$ ipython --no-banner

In [1]: import numpy as np

In [2]: np.set_printoptions(precision=1, suppress=True, linewidth=140)

In [3]: tidy = lambda a: np.round(a, 1) + 0

In [4]: F = np.load("a.npy")

In [5]: print(tidy(F))
[[ 0.9 -0.2  0.  -0.4 -0.2]
 [-0.2  0.6 -0.1 -0.6 -0.4]
 [ 0.  -0.1  1.  -0.1 -0.1]
 [-0.4 -0.6 -0.1 -0.1 -0.6]
 [-0.2 -0.4 -0.1 -0.6  0.6]]

In [6]: M2 = np.array([[2, 3, -1], [3, 1, 1]])

In [7]: C = np.kron(M2, F)

In [8]: print(C.shape)
(10, 15)

In [9]: print(tidy(C))
[[ 1.7 -0.4 -0.1 -0.8 -0.4  2.6 -0.6 -0.1 -1.1 -0.6 -0.9  0.2  0.   0.4  0.2]
 [-0.4  1.3 -0.1 -1.3 -0.7 -0.6  1.9 -0.2 -1.9 -1.1  0.2 -0.6  0.1  0.6  0.4]
 [-0.1 -0.1  2.  -0.3 -0.1 -0.1 -0.2  3.  -0.4 -0.2  0.   0.1 -1.   0.1  0.1]
 [-0.8 -1.3 -0.3 -0.3 -1.3 -1.1 -1.9 -0.4 -0.4 -1.9  0.4  0.6  0.1  0.1  0.6]
 [-0.4 -0.7 -0.1 -1.3  1.3 -0.6 -1.1 -0.2 -1.9  1.9  0.2  0.4  0.1  0.6 -0.6]
 [ 2.6 -0.6 -0.1 -1.1 -0.6  0.9 -0.2  0.  -0.4 -0.2  0.9 -0.2  0.  -0.4 -0.2]
 [-0.6  1.9 -0.2 -1.9 -1.1 -0.2  0.6 -0.1 -0.6 -0.4 -0.2  0.6 -0.1 -0.6 -0.4]
 [-0.1 -0.2  3.  -0.4 -0.2  0.  -0.1  1.  -0.1 -0.1  0.  -0.1  1.  -0.1 -0.1]
 [-1.1 -1.9 -0.4 -0.4 -1.9 -0.4 -0.6 -0.1 -0.1 -0.6 -0.4 -0.6 -0.1 -0.1 -0.6]
 [-0.6 -1.1 -0.2 -1.9  1.9 -0.2 -0.4 -0.1 -0.6  0.6 -0.2 -0.4 -0.1 -0.6  0.6]]

In [10]: T = np.stack([C, -1 * C, C[::-1]])

In [11]: print(tidy(np.einsum("bij,cij->bc", T, T)))
[[ 125. -125.   16.]
 [-125.  125.  -16.]
 [  16.  -16.  125.]]

In [12]: print(tidy(np.linalg.norm(T, axis=(1, 2))))
[11.2 11.2 11.2]

In [13]: print((T @ C.T).shape)
(3, 10, 10)
